>>> import numpy as np
>>> np.set_printoptions(precision=2, suppress=True, linewidth=200, legacy="1.25")
>>> def rd(a):
...     return np.round(a, 2) + 0
... 
>>> A = np.array([[1, -2, 4], [1, -1, 1], [1, 0, 0]])
>>> A
array([[ 1, -2,  4],
       [ 1, -1,  1],
       [ 1,  0,  0]])
>>> rng = np.random.default_rng(634)
>>> labels = rng.permutation(3)
>>> labels
array([2, 1, 0])
>>> A2 = A[labels][:, labels]
>>> np.trace(A2)
0
>>> rd(np.sort(np.abs(np.linalg.eigvals(A2))))
array([1., 1., 2.])
>>> np.allclose(A2, A)
False
>>> left, sigma, Vh = np.linalg.svd(A, full_matrices=False)
>>> rd(sigma / sigma[0])
array([1.  , 0.24, 0.07])
>>> np.abs(left[:, 0]).round(6).argmax()
0
>>> rd(left.T @ A @ Vh.T)
array([[4.84, 0.  , 0.  ],
       [0.  , 1.19, 0.  ],
       [0.  , 0.  , 0.35]])
>>> rd(left.T @ left)
array([[1., 0., 0.],
       [0., 1., 0.],
       [0., 0., 1.]])
>>> (sigma > 1e-8).sum()
3
>>> np.allclose(left * sigma @ Vh, A)
True
>>> rd(np.poly(A))
array([ 1.,  0., -3., -2.])
>>> rd(np.linalg.eigvals(A).sum().real)
0.0
>>> rd(np.linalg.det(A[::-1]))
-2.0
>>> rd(np.linalg.det(2 * A)), rd(np.linalg.det(A))
(16.0, 2.0)
>>> hat = np.triu(np.array([[8, 8, -1], [0, -8, 8], [-5, -1, 5]]), 1) + np.eye(3)
>>> A2 = hat @ A @ np.linalg.inv(hat)
>>> np.linalg.matrix_rank(A2)
3
>>> hat @ A - A @ hat
array([[  7., -16.,  25.],
       [  8.,  -8.,   9.],
       [  0.,  -8.,   1.]])
>>> A2
array([[  8., -74., 612.],
       [  9., -73., 594.],
       [  1.,  -8.,  65.]])
>>> rd(np.poly(A2))
array([ 1.,  0., -3., -2.])
>>> labels = rng.integers(0, 3, 5)
>>> E = (labels[:, None] == labels) * 2 + np.eye(5)
>>> E
array([[3., 0., 2., 0., 0.],
       [0., 3., 0., 0., 2.],
       [2., 0., 3., 0., 0.],
       [0., 0., 0., 3., 0.],
       [0., 2., 0., 0., 3.]])
>>> ev, vecs = np.linalg.eigh(E)
>>> rd(vecs @ np.diag(ev) @ vecs.T)
array([[3., 0., 2., 0., 0.],
       [0., 3., 0., 0., 2.],
       [2., 0., 3., 0., 0.],
       [0., 0., 0., 3., 0.],
       [0., 2., 0., 0., 3.]])
>>> rd(ev)
array([1., 1., 3., 5., 5.])
>>> rd(np.linalg.eigvalsh(E + 4 * np.eye(5)))
array([5., 5., 7., 9., 9.])
>>> (E + E.T) / 2
array([[3., 0., 2., 0., 0.],
       [0., 3., 0., 0., 2.],
       [2., 0., 3., 0., 0.],
       [0., 0., 0., 3., 0.],
       [0., 2., 0., 0., 3.]])
>>> np.allclose(E @ E.T, E.T @ E)
True
>>> np.trace(E)
15.0
>>> rd(np.linalg.det(E))
75.0
>>> L = np.linalg.cholesky(E)
>>> rd(L)
array([[1.73, 0.  , 0.  , 0.  , 0.  ],
       [0.  , 1.73, 0.  , 0.  , 0.  ],
       [1.15, 0.  , 1.29, 0.  , 0.  ],
       [0.  , 0.  , 0.  , 1.73, 0.  ],
       [0.  , 1.15, 0.  , 0.  , 1.29]])
>>> rd(E / np.sqrt(np.outer(np.diag(E), np.diag(E))))
array([[1.  , 0.  , 0.67, 0.  , 0.  ],
       [0.  , 1.  , 0.  , 0.  , 0.67],
       [0.67, 0.  , 1.  , 0.  , 0.  ],
       [0.  , 0.  , 0.  , 1.  , 0.  ],
       [0.  , 0.67, 0.  , 0.  , 1.  ]])
>>> np.linalg.eigvalsh(E).min() > 0
True
>>> rd(np.prod(np.diag(L)) ** 2), rd(np.linalg.det(E))
(75.0, 75.0)
>>> Q, vecs = np.linalg.qr(A[:, :1])[0], np.linalg.qr(A[:, 1:])[0]
>>> sigma = np.linalg.svd(Q.T @ vecs, compute_uv=False)
>>> rd(sigma)
array([0.82])
>>> (sigma > 0.9).sum()
0
>>> rd(np.linalg.norm(Q @ Q.T - vecs @ vecs.T, 2))
1.0
>>> A2 = np.array([[-2, -1], [-2, 0], [-3, 4], [0, 3], [-3, 1]])
>>> np.vstack([E, A2.T]).shape
(7, 5)
>>> E @ A2
array([[-12.,   5.],
       [-12.,   2.],
       [-13.,  10.],
       [  0.,   9.],
       [-13.,   3.]])
>>> np.linalg.matrix_rank(np.vstack([E, A2.T]))
5
>>> np.einsum("ij->j", E)
array([5., 5., 5., 3., 5.])
>>> np.einsum("ij,ij->i", E, E)
array([13., 13., 13.,  9., 13.])
>>> M = np.diag(np.array([3, 0, 3, 0, 5])) + -3 * np.eye(5, k=1) + -3 * np.eye(5, k=-1)
>>> M
array([[ 3., -3.,  0.,  0.,  0.],
       [-3.,  0., -3.,  0.,  0.],
       [ 0., -3.,  3., -3.,  0.],
       [ 0.,  0., -3.,  0., -3.],
       [ 0.,  0.,  0., -3.,  5.]])
>>> np.allclose(M, M.T)
True
>>> rd(np.abs(np.linalg.eigvals(M)).max())
7.32
>>> (M + M.T) / 2
array([[ 3., -3.,  0.,  0.,  0.],
       [-3.,  0., -3.,  0.,  0.],
       [ 0., -3.,  3., -3.,  0.],
       [ 0.,  0., -3.,  0., -3.],
       [ 0.,  0.,  0., -3.,  5.]])
>>> M @ M
array([[ 18.,  -9.,   9.,   0.,   0.],
       [ -9.,  18.,  -9.,   9.,   0.],
       [  9.,  -9.,  27.,  -9.,   9.],
       [  0.,   9.,  -9.,  18., -15.],
       [  0.,   0.,   9., -15.,  34.]])
>>> rd(np.linalg.det(M))
891.0
>>> np.allclose(M @ M.T, M.T @ M)
True
>>> rd(np.linalg.matrix_power(M, 4))
array([[ 486., -405.,  486., -162.,   81.],
       [-405.,  567., -567.,  405., -216.],
       [ 486., -567., 1053., -621.,  684.],
       [-162.,  405., -621.,  711., -861.],
       [  81., -216.,  684., -861., 1462.]])
